>>> import numpy as np
>>> import numpy.linalg as la
>>> np.set_printoptions(precision=2, suppress=True, linewidth=120, sign=" ")
>>> X = np.array([[0, -2, -2, -3], [0, 0, 0, -2], [0, 0, 0, -1], [0, 0, 0, 0]])
>>> X.reshape(-1, 2)
array([[ 0, -2],
       [-2, -3],
       [ 0,  0],
       [ 0, -2],
       [ 0,  0],
       [ 0, -1],
       [ 0,  0],
       [ 0,  0]])
>>> T = X.reshape(4, 2, -1)
>>> np.einsum("ihd,jhd->hij", T, T).shape
(2, 4, 4)
>>> T.sum(axis=1)
array([[-2, -5],
       [ 0, -2],
       [ 0, -1],
       [ 0,  0]])
>>> np.swapaxes(T, 1, 2)[3]
array([[ 0,  0],
       [ 0,  0]])
>>> T.shape
(4, 2, 2)
>>> T[:, 0]
array([[ 0, -2],
       [ 0,  0],
       [ 0,  0],
       [ 0,  0]])
>>> U, sigma, vt = la.svd(X, full_matrices=False)
>>> (sigma > 1e-8).sum()
np.int64(2)
>>> np.allclose(U * sigma @ vt, X)
True
>>> np.round(vt @ vt.T, 2) + 0
array([[ 1.,  0.,  0.,  0.],
       [ 0.,  1.,  0.,  0.],
       [ 0.,  0.,  1.,  0.],
       [ 0.,  0.,  0.,  1.]])
>>> np.round(U.T @ X @ vt.T, 2) + 0
array([[ 4.47,  0.  ,  0.  ,  0.  ],
       [ 0.  ,  1.41,  0.  ,  0.  ],
       [ 0.  ,  0.  ,  0.  ,  0.  ],
       [ 0.  ,  0.  ,  0.  ,  0.  ]])
>>> np.round(sigma / sigma[0], 2) + 0
array([ 1.  ,  0.32,  0.  ,  0.  ])
>>> np.abs(U[:, 0]).round(6).argmax()
np.int64(0)
>>> U, sigma, vt = la.svd(X)
>>> np.argmax(sigma[:-1] / (sigma[1:] + 1e-6)) + 1
np.int64(2)
>>> sigma.round(2) + 0
array([ 4.47,  1.41,  0.  ,  0.  ])
>>> B = U[:, :2] @ np.diag(sigma[:2]) @ vt[:2]
>>> round(float(la.norm(X - B, 2)), 2), round(sigma[2], 2)
(0.0, np.float64(0.0))
>>> np.round(np.abs(X - B).max(), 2)
np.float64(0.0)
>>> rk = la.matrix_rank(X)
>>> rk
np.int64(2)
>>> ns = la.svd(X)[2][rk:].T
>>> np.allclose(X @ ns, 0)
True
>>> [int(la.matrix_rank(np.delete(X, i, axis=0))) for i in range(4)]
[1, 2, 2, 2]
>>> ns.shape
(4, 2)
>>> np.round(ns @ ns.T, 2) + 0
array([[ 1. ,  0. ,  0. ,  0. ],
       [ 0. ,  0.5, -0.5,  0. ],
       [ 0. , -0.5,  0.5,  0. ],
       [ 0. ,  0. ,  0. ,  0. ]])
>>> r0 = np.array([-1, 2, 2, -1, -2, 0, -1])
>>> m1 = np.array([np.roll(r0, i) for i in range(7)])
>>> m1
array([[-1,  2,  2, -1, -2,  0, -1],
       [-1, -1,  2,  2, -1, -2,  0],
       [ 0, -1, -1,  2,  2, -1, -2],
       [-2,  0, -1, -1,  2,  2, -1],
       [-1, -2,  0, -1, -1,  2,  2],
       [ 2, -1, -2,  0, -1, -1,  2],
       [ 2,  2, -1, -2,  0, -1, -1]])
>>> m1 @ np.ones(7)
array([-1., -1., -1., -1., -1., -1., -1.])
>>> np.allclose(m1 @ m1.T, m1.T @ m1)
True
>>> np.sort(np.abs(np.fft.fft(m1[0]))), np.sort(la.svd(m1, compute_uv=False))
(array([ 0.71,  0.71,  1.  ,  5.06,  5.06,  5.09,  5.09]), array([ 0.71,  0.71,  1.  ,  5.06,  5.06,  5.09,  5.09]))
>>> (m1 @ m1)[0]
array([  1,  -4,   2,  14,   4, -11,  -5])
>>> np.fft.fft(m1[0])
array([-1.  +0.j  ,  1.88-4.73j, -4.89-1.28j,  0.01-0.71j,  0.01+0.71j, -4.89+1.28j,  1.88+4.73j])
>>> B = np.array([[-1, 2], [-2, 2]])
>>> J = np.kron(np.eye(2, dtype=int), B)
>>> J
array([[-1,  2,  0,  0],
       [-2,  2,  0,  0],
       [ 0,  0, -1,  2],
       [ 0,  0, -2,  2]])
>>> # 2 groups of indices that never mix
>>> rng = np.random.default_rng(8250)
>>> B = X + rng.integers(-2, 3, (4, 2)) @ rng.integers(-2, 3, (2, 4))
>>> B
array([[ 2,  0, -2, -1],
       [-1, -1,  0, -3],
       [ 0,  0, -4, -5],
       [-2, -2,  2,  0]])
>>> np.abs(B - X).sum(axis=1)
array([ 6,  3,  8,  6])
>>> B - X
array([[ 2,  2,  0,  2],
       [-1, -1,  0, -1],
       [ 0,  0, -4, -4],
       [-2, -2,  2,  0]])
